>>> import numpy as np
>>> import numpy.linalg as la
>>> np.set_printoptions(suppress=True, linewidth=100)
>>> rnd = lambda a: np.round(a, 1) + 0
>>> m1 = np.loadtxt("block12.csv", delimiter=",")
>>> print(m1)
[[ 0.  0.  0.  0.]
 [ 1. -3.  0.  0.]
 [ 0.  0.  0.  0.]
 [ 0.  0.  1. -3.]]
>>> P = np.triu(np.array([[9, 5, 4, 7], [5, 4, 3, 4], [1, 8, 8, 9], [9, 3, 6, 5]]), 1) + np.eye(4)
>>> Y = P @ m1 @ la.inv(P)
>>> print(np.trace(Y), np.trace(m1))
-6.0 -6.0
>>> print(np.poly(Y))
[1. 6. 9. 0. 0.]
>>> print(rnd(la.det(Y)))
0.0
>>> print(la.matrix_rank(Y))
2
>>> print(P @ m1 - m1 @ P)
[[  5. -15.   7. -21.]
 [  0.  -5.   9.  -7.]
 [  0.   0.   9. -27.]
 [  0.   0.   0.  -9.]]
>>> K = np.loadtxt("m.csv", delimiter=",")
>>> print(K)
[[ 0. 27.  0.  3.  6. 21. 18.]
 [14.  0. 22.  0.  0.  0.  0.]
 [ 0.  7. 10.  0.  8.  0.  4.]
 [ 0.  0.  0. 27. 21.  8. 24.]
 [47.  0.  0. 27.  0. 28.  8.]
 [19.  0.  0. 24.  7. 14. 10.]
 [25.  0. 18.  0.  0.  0.  0.]
 [ 0.  0. 12. 21. 12.  0.  2.]
 [ 0.  0.  0. 30. 16. 16. 22.]
 [30. 22. 15.  0.  0.  0.  0.]
 [ 9. 15. 10.  0.  0.  0.  0.]
 [ 0.  0.  9. 12.  9.  0.  2.]
 [23. 18. 11.  0.  0.  1.  0.]
 [23.  1. 16.  0.  0.  0.  0.]]
>>> O, evecs = la.qr(K[:, :3])[0], la.qr(K[:, 3:])[0]
>>> sv = la.svd(O.T @ evecs, compute_uv=False)
>>> print(rnd(la.norm(O @ O.T - evecs @ evecs.T, 2)))
1.0
>>> print(rnd(sv))
[0.9 0.7 0.4]
>>> Ac = K - K.mean(axis=0)
>>> U, sv, vt = la.svd(Ac, full_matrices=False)
>>> print(rnd(np.abs(vt[-1])))
[0.1 0.  0.1 0.2 0.8 0.3 0.4]
>>> print(rnd(sv))
[67.6 55.4 39.3 15.9 13.3  8.4  3.7]
>>> print(la.matrix_rank(Ac))
7
>>> print((np.sign(U[:, 0]) == np.sign(U[0, 0])).astype(int))
[1 0 0 1 1 1 0 1 1 0 0 1 0 0]
>>> print(rnd(Ac.mean(axis=0)))
[0. 0. 0. 0. 0. 0. 0.]
